$ python3 -q
>>> import numpy as np
>>> np.set_printoptions(precision=1, suppress=True, linewidth=140, floatmode="fixed")
>>> rnd = lambda a: np.round(a, 1) + 0
>>> m1 = np.load("sample14.npy")
>>> rnd(m1)
array([[-1.0, -0.2, -0.1],
       [ 0.2, -0.9,  0.4],
       [-0.2,  0.3,  0.9]])
>>> # columns are unit length and at right angles
>>> rng = np.random.default_rng(85041)
>>> idx = rng.permutation(3)
>>> idx
array([2, 0, 1])
>>> M2 = m1[idx][:, idx]
>>> rnd(np.trace(M2))
np.float64(-1.0)
>>> rnd(np.sort(np.abs(np.linalg.eigvals(M2))))
array([1.0, 1.0, 1.0])
>>> rnd(np.diag(M2))
array([ 0.9, -1.0, -0.9])
>>> M2 = np.array([[0, -3, 0], [-3, 1, -3]])
>>> Z = np.kron(M2, m1)
>>> np.linalg.matrix_rank(Z)
np.int64(6)
>>> Z.shape
(6, 9)
>>> hat = np.triu(np.array([[-1, 0, -1], [-1, 1, 2], [2, 2, 0]]), 1) + np.eye(3)
>>> M2 = hat @ m1 @ np.linalg.inv(hat)
>>> rnd(hat @ m1 - m1 @ hat)
array([[ 0.2, -0.3, -1.4],
       [-0.4,  0.7,  3.8],
       [ 0.0,  0.0, -0.9]])
>>> rnd(np.trace(M2)), rnd(np.trace(m1))
(np.float64(-1.0), np.float64(-1.0))
>>> rnd(np.poly(M2))
array([ 1.0,  1.0, -1.0, -1.0])
>>> np.linalg.matrix_rank(M2)
np.int64(3)
>>> M2 = np.array([[-5, -4], [3, 1]])
>>> J = np.triu(M2, 1)
>>> J
array([[ 0, -4],
       [ 0,  0]])
>>> x0 = np.array([5, -1])
>>> np.einsum("ij,j->i", J, x0)
array([4, 0])
>>> J @ (2 * x0)
array([8, 0])
>>> J @ np.ones(2)
array([-4.0,  0.0])
>>> (J * x0).sum(axis=1)
array([4, 0])
>>> J @ x0
array([4, 0])
>>> np.sign((J @ x0).round(6))
array([1, 0])
>>> J @ np.eye(2)[1]
array([-4.0,  0.0])
>>> np.linalg.matrix_rank(J - J[0, 0] * np.eye(2))
np.int64(1)
>>> [int(np.linalg.matrix_rank(np.linalg.matrix_power(J, p))) for p in range(1, 3)]
[1, 0]
>>> J @ J
array([[0, 0],
       [0, 0]])
>>> np.prod(np.diag(J)), rnd(np.linalg.det(J))
(np.int64(0), np.float64(0.0))
>>> hat = np.triu(np.array([[-3, 3], [3, 3]]), 1) + np.eye(2)
>>> M2 = hat @ J @ np.linalg.inv(hat)
>>> rnd(np.linalg.det(M2))
np.float64(0.0)
>>> M2
array([[ 0.0, -4.0],
       [ 0.0,  0.0]])
>>> U, sv, vt = np.linalg.svd(J)
>>> vecs = vt[:(sv > 1e-8).sum()]
>>> x0 = J[0] + 5 * J[1] + rng.integers(2) * np.eye(2)[0]
>>> x0
array([ 1.0, -4.0])
>>> np.linalg.matrix_rank(np.vstack([J, x0]))
np.int64(2)
>>> np.diag(vecs.T @ vecs)
array([0.0, 1.0])
>>> K = np.array([[-2.0, 1.0, 1.0, 1.0, 1.0, 1.0],
...     [1.0, -2.0, 1.0, 1.0, 1.0, 1.0],
...     [1.0, 1.0, -2.0, 1.0, 1.0, 1.0],
...     [1.0, 1.0, 1.0, -2.0, 1.0, 1.0],
...     [1.0, 1.0, 1.0, 1.0, -2.0, 1.0],
...     [1.0, 1.0, 1.0, 1.0, 1.0, -2.0]])
>>> K
array([[-2.0,  1.0,  1.0,  1.0,  1.0,  1.0],
       [ 1.0, -2.0,  1.0,  1.0,  1.0,  1.0],
       [ 1.0,  1.0, -2.0,  1.0,  1.0,  1.0],
       [ 1.0,  1.0,  1.0, -2.0,  1.0,  1.0],
       [ 1.0,  1.0,  1.0,  1.0, -2.0,  1.0],
       [ 1.0,  1.0,  1.0,  1.0,  1.0, -2.0]])
>>> # symmetric, so the eigenvalues are real
>>> M2 = K[0, 0] * K[1:] - np.outer(K[1:, 0], K[0])
>>> M2
array([[ 0.0,  3.0, -3.0, -3.0, -3.0, -3.0],
       [ 0.0, -3.0,  3.0, -3.0, -3.0, -3.0],
       [ 0.0, -3.0, -3.0,  3.0, -3.0, -3.0],
       [ 0.0, -3.0, -3.0, -3.0,  3.0, -3.0],
       [ 0.0, -3.0, -3.0, -3.0, -3.0,  3.0]])
>>> K[:, 0] / K[0, 0]
array([ 1.0, -0.5, -0.5, -0.5, -0.5, -0.5])
>>> np.flatnonzero(~M2.round(6).any(axis=1))
array([], dtype=int64)
>>> M = np.load("test17.npy")
>>> rnd(M)
array([[ 0.6,  1.6,  1.4, -1.2, -1.8, -1.1],
       [-1.8, -2.9, -2.2,  2.7,  5.2,  5.8],
       [ 0.6,  0.3, -0.1, -0.6, -1.8, -3.0],
       [ 0.0, -0.8, -1.0,  0.5,  0.1, -1.1],
       [-1.8, -3.8, -3.3,  3.2,  5.3,  4.3]])
>>> # looks like rank 2
>>> w1 = np.array([[1, 0, 1, 2, 0],
...     [-1, 0, 0, 0, 0],
...     [-1, 0, -2, -1, 2],
...     [0, -2, -2, -2, -1],
...     [-1, -1, 0, 1, 1],
...     [1, 2, -2, -2, 2]])
>>> beta = np.array([1, -3, -4, 8, 9])
>>> act = np.maximum(M @ w1 + beta, 0)
>>> (act > 0).mean(axis=0)
array([0.8, 0.0, 0.2, 0.6, 1.0])
>>> np.linalg.matrix_rank(act)
np.int64(4)
>>> Z = np.array([[-3, -1, -1], [2, 0, 0], [1, -2, -3], [-2, 2, -2], [0, 3, 1]])
>>> (act @ Z).round(6).argmax(axis=1)
array([1, 1, 1, 1, 1])
>>> w1 @ Z
array([[-6,  1, -8],
       [ 3,  1,  1],
       [ 3,  9, 11],
       [-2, -3,  9],
       [-1,  6,  0],
       [ 3,  5, 11]])
>>> rnd(act @ Z)
array([[-21.2,  48.6, -12.0],
       [-14.5,  51.6,  14.0],
       [-25.9,  26.2, -40.1],
       [-25.4,  32.6, -17.8],
       [-16.2,  34.0,   7.7]])
>>> U, sv, vt = np.linalg.svd(M)
>>> vecs = vt[:(sv > 1e-8).sum()]
>>> x0 = M[2] + 3 * M[3] + rng.integers(2) * np.eye(6)[5]
>>> rnd(x0)
array([ 0.5, -2.2, -3.1,  0.8, -1.3, -5.3])
>>> rnd(np.linalg.norm(x0 - vecs.T @ vecs @ x0))
np.float64(0.5)
>>> np.linalg.matrix_rank(np.vstack([M, x0]))
np.int64(3)
>>> rnd(vecs.T @ vecs)
array([[ 0.0,  0.1,  0.1, -0.1, -0.1, -0.1],
       [ 0.1,  0.3,  0.3, -0.2, -0.2,  0.1],
       [ 0.1,  0.3,  0.4, -0.2, -0.2,  0.2],
       [-0.1, -0.2, -0.2,  0.2,  0.2,  0.0],
       [-0.1, -0.2, -0.2,  0.2,  0.3,  0.3],
       [-0.1,  0.1,  0.2,  0.0,  0.3,  0.8]])
>>> np.allclose(vecs.T @ vecs @ x0, x0)
False
>>> feats = np.loadtxt("mat.csv", delimiter=",")
>>> feats
array([[-1.0, -1.0,  0.0,  2.0,  2.0,  0.0],
       [ 0.0,  0.0, -2.0,  0.0,  0.0,  4.0],
       [-1.0,  2.0,  0.0,  2.0, -4.0,  0.0],
       [ 2.0,  2.0,  0.0, -2.0, -2.0,  0.0],
       [ 0.0,  0.0,  4.0,  0.0,  0.0, -4.0],
       [ 2.0, -4.0,  0.0, -2.0,  4.0,  0.0]])
>>> np.allclose(feats, feats.T)
False
>>> np.allclose(feats @ feats.T, feats.T @ feats)
False
>>> rnd(np.abs(np.linalg.eigvals(feats)).max())
np.float64(7.5)
>>> (feats + feats.T) / 2
array([[-1.0, -0.5, -0.5,  2.0,  1.0,  1.0],
       [-0.5,  0.0,  0.0,  1.0,  0.0,  0.0],
       [-0.5,  0.0,  0.0,  1.0,  0.0,  0.0],
       [ 2.0,  1.0,  1.0, -2.0, -1.0, -1.0],
       [ 1.0,  0.0,  0.0, -1.0,  0.0,  0.0],
       [ 1.0,  0.0,  0.0, -1.0,  0.0,  0.0]])
>>> theta = np.radians(36)
>>> Rm = np.eye(6)
>>> Rm[3, 3] = Rm[0, 0] = np.cos(theta)
>>> Rm[3, 0], Rm[0, 3] = -np.sin(theta), np.sin(theta)
>>> rnd(Rm)
array([[ 0.8,  0.0,  0.0,  0.6,  0.0,  0.0],
       [ 0.0,  1.0,  0.0,  0.0,  0.0,  0.0],
       [ 0.0,  0.0,  1.0,  0.0,  0.0,  0.0],
       [-0.6,  0.0,  0.0,  0.8,  0.0,  0.0],
       [ 0.0,  0.0,  0.0,  0.0,  1.0,  0.0],
       [ 0.0,  0.0,  0.0,  0.0,  0.0,  1.0]])
>>> M2 = feats @ Rm.T
>>> rnd(np.abs(M2 - feats).max(axis=0))
array([1.6, 0.0, 0.0, 0.8, 0.0, 0.0])
>>> np.allclose(feats @ feats.T, M2 @ M2.T)
True
>>> U, sv, vt = np.linalg.svd(feats, full_matrices=False)
>>> rnd(vt @ vt.T)
array([[1.0, 0.0, 0.0, 0.0, 0.0, 0.0],
       [0.0, 1.0, 0.0, 0.0, 0.0, 0.0],
       [0.0, 0.0, 1.0, 0.0, 0.0, 0.0],
       [0.0, 0.0, 0.0, 1.0, 0.0, 0.0],
       [0.0, 0.0, 0.0, 0.0, 1.0, 0.0],
       [0.0, 0.0, 0.0, 0.0, 0.0, 1.0]])
>>> rnd(np.abs(vt[0]))
array([0.2, 0.6, 0.0, 0.2, 0.8, 0.0])
>>> np.allclose(U * sv @ vt, feats)
True
>>> np.unravel_index(np.abs(feats).argmax(), feats.shape)
(np.int64(1), np.int64(5))
>>> rnd(feats.mean(axis=0))
array([ 0.3, -0.2,  0.3,  0.0,  0.0,  0.0])
>>> rnd(np.linalg.svd(feats, compute_uv=False))
array([8.2, 7.1, 4.6, 1.3, 1.1, 0.7])
>>> feats.shape
(6, 6)
>>> rnd(np.linalg.norm(feats))
np.float64(12.0)
>>> data = np.load("arr.npy")
>>> data
array([[0, 0, 0, 0, 1, 0],
       [0, 0, 0, 1, 0, 0],
       [0, 1, 0, 0, 0, 0],
       [0, 0, 0, 0, 0, 1],
       [0, 0, 1, 0, 0, 0],
       [1, 0, 0, 0, 0, 0]])
>>> # rows sum to 1
>>> (data - data.T) / 2
array([[ 0.0,  0.0,  0.0,  0.0,  0.5, -0.5],
       [ 0.0,  0.0, -0.5,  0.5,  0.0,  0.0],
       [ 0.0,  0.5,  0.0,  0.0, -0.5,  0.0],
       [ 0.0, -0.5,  0.0,  0.0,  0.0,  0.5],
       [-0.5,  0.0,  0.5,  0.0,  0.0,  0.0],
       [ 0.5,  0.0,  0.0, -0.5,  0.0,  0.0]])
>>> np.allclose(data, data.T)
False
>>> rnd(np.linalg.det(data))
np.float64(-1.0)
>>> data.inv()
Traceback (most recent call last):
  File "<python-input-104>", line 1, in <module>
    data.inv()
    ^^^^^^^^
AttributeError: 'numpy.ndarray' object has no attribute 'inv'
>>> data @ data
array([[0, 0, 1, 0, 0, 0],
       [0, 0, 0, 0, 0, 1],
       [0, 0, 0, 1, 0, 0],
       [1, 0, 0, 0, 0, 0],
       [0, 1, 0, 0, 0, 0],
       [0, 0, 0, 0, 1, 0]])
>>> np.allclose(data @ data.T, data.T @ data)
True
